In [1]: import numpy as np

In [2]: from numpy import linalg as LA

In [3]: np.set_printoptions(suppress=True, linewidth=160)

In [4]: rd = lambda a: np.round(a, 2) + 0

In [5]: data = np.diag(np.array([2, -1, 0, 1, -3, -1, -1, -3, -1]))

In [6]: data
Out[6]: 
array([[ 2,  0,  0,  0,  0,  0,  0,  0,  0],
       [ 0, -1,  0,  0,  0,  0,  0,  0,  0],
       [ 0,  0,  0,  0,  0,  0,  0,  0,  0],
       [ 0,  0,  0,  1,  0,  0,  0,  0,  0],
       [ 0,  0,  0,  0, -3,  0,  0,  0,  0],
       [ 0,  0,  0,  0,  0, -1,  0,  0,  0],
       [ 0,  0,  0,  0,  0,  0, -1,  0,  0],
       [ 0,  0,  0,  0,  0,  0,  0, -3,  0],
       [ 0,  0,  0,  0,  0,  0,  0,  0, -1]])

In [7]: # triangular

In [8]: rd(LA.pinv(data))
Out[8]: 
array([[ 0.5 ,  0.  ,  0.  ,  0.  ,  0.  ,  0.  ,  0.  ,  0.  ,  0.  ],
       [ 0.  , -1.  ,  0.  ,  0.  ,  0.  ,  0.  ,  0.  ,  0.  ,  0.  ],
       [ 0.  ,  0.  ,  0.  ,  0.  ,  0.  ,  0.  ,  0.  ,  0.  ,  0.  ],
       [ 0.  ,  0.  ,  0.  ,  1.  ,  0.  ,  0.  ,  0.  ,  0.  ,  0.  ],
       [ 0.  ,  0.  ,  0.  ,  0.  , -0.33,  0.  ,  0.  ,  0.  ,  0.  ],
       [ 0.  ,  0.  ,  0.  ,  0.  ,  0.  , -1.  ,  0.  ,  0.  ,  0.  ],
       [ 0.  ,  0.  ,  0.  ,  0.  ,  0.  ,  0.  , -1.  ,  0.  ,  0.  ],
       [ 0.  ,  0.  ,  0.  ,  0.  ,  0.  ,  0.  ,  0.  , -0.33,  0.  ],
       [ 0.  ,  0.  ,  0.  ,  0.  ,  0.  ,  0.  ,  0.  ,  0.  , -1.  ]])

In [9]: data @ data.T
Out[9]: 
array([[4, 0, 0, 0, 0, 0, 0, 0, 0],
       [0, 1, 0, 0, 0, 0, 0, 0, 0],
       [0, 0, 0, 0, 0, 0, 0, 0, 0],
       [0, 0, 0, 1, 0, 0, 0, 0, 0],
       [0, 0, 0, 0, 9, 0, 0, 0, 0],
       [0, 0, 0, 0, 0, 1, 0, 0, 0],
       [0, 0, 0, 0, 0, 0, 1, 0, 0],
       [0, 0, 0, 0, 0, 0, 0, 9, 0],
       [0, 0, 0, 0, 0, 0, 0, 0, 1]])

In [10]: rd(LA.svd(data, compute_uv=False))
Out[10]: array([3., 3., 2., 1., 1., 1., 1., 1., 0.])

In [11]: data[:, 8] @ data[:, 0]
Out[11]: np.int64(0)

In [12]: ev, evecs = LA.eigh(data)

In [13]: evecs.T @ data @ evecs
Out[13]: 
array([[-3.,  0.,  0.,  0.,  0.,  0.,  0.,  0.,  0.],
       [ 0., -3.,  0.,  0.,  0.,  0.,  0.,  0.,  0.],
       [ 0.,  0., -1.,  0.,  0.,  0.,  0.,  0.,  0.],
       [ 0.,  0.,  0., -1.,  0.,  0.,  0.,  0.,  0.],
       [ 0.,  0.,  0.,  0., -1.,  0.,  0.,  0.,  0.],
       [ 0.,  0.,  0.,  0.,  0., -1.,  0.,  0.,  0.],
       [ 0.,  0.,  0.,  0.,  0.,  0.,  0.,  0.,  0.],
       [ 0.,  0.,  0.,  0.,  0.,  0.,  0.,  1.,  0.],
       [ 0.,  0.,  0.,  0.,  0.,  0.,  0.,  0.,  2.]])

In [14]: rd(LA.svd(data, compute_uv=False))
Out[14]: array([3., 3., 2., 1., 1., 1., 1., 1., 0.])

In [15]: ev.sum(), np.trace(data)
Out[15]: (np.float64(-7.0), np.int64(-7))

In [16]: np.abs(evecs[:, -1]).round(6).argmax()
Out[16]: np.int64(0)

In [17]: rd(np.sort(LA.eigvals(data)))
Out[17]: array([-3., -3., -1., -1., -1., -1.,  0.,  1.,  2.])

In [18]: LA.matrix_rank(data - data[0, 0] * np.eye(9))
Out[18]: np.int64(8)

In [19]: np.prod(np.diag(data)), rd(LA.det(data))
Out[19]: (np.int64(0), np.float64(0.0))

In [20]: E = np.array([[-2.0, 2.0, 0.0, 0.0],
    ...:     [-4.0, 4.0, 0.0, 0.0],
    ...:     [0.0, 0.0, 2.0, 0.0],
    ...:     [0.0, 0.0, 0.0, 2.0]])

In [21]: Uu, s, Vt = LA.svd(E)

In [22]: np.argmax(s[:-1] / (s[1:] + 1e-6)) + 1
Out[22]: np.int64(3)

In [23]: Y = Uu[:, :3] @ np.diag(s[:3]) @ Vt[:3]

In [24]: rd(LA.norm(E - Y) / LA.norm(E))
Out[24]: np.float64(0.0)

In [25]: rd(np.abs(E - Y).max())
Out[25]: np.float64(0.0)

In [26]: rd(LA.norm(E - Y, 2)), rd(s[3])
Out[26]: (np.float64(0.0), np.float64(0.0))

In [27]: LA.matrix_rank(Y)
Out[27]: np.int64(3)

In [28]: LA.matrix_rank(E, rtol=0.05)
Out[28]: np.int64(3)

In [29]: rd(Y)
Out[29]: 
array([[-2.,  2.,  0.,  0.],
       [-4.,  4.,  0.,  0.],
       [ 0.,  0.,  2.,  0.],
       [ 0.,  0.,  0.,  2.]])
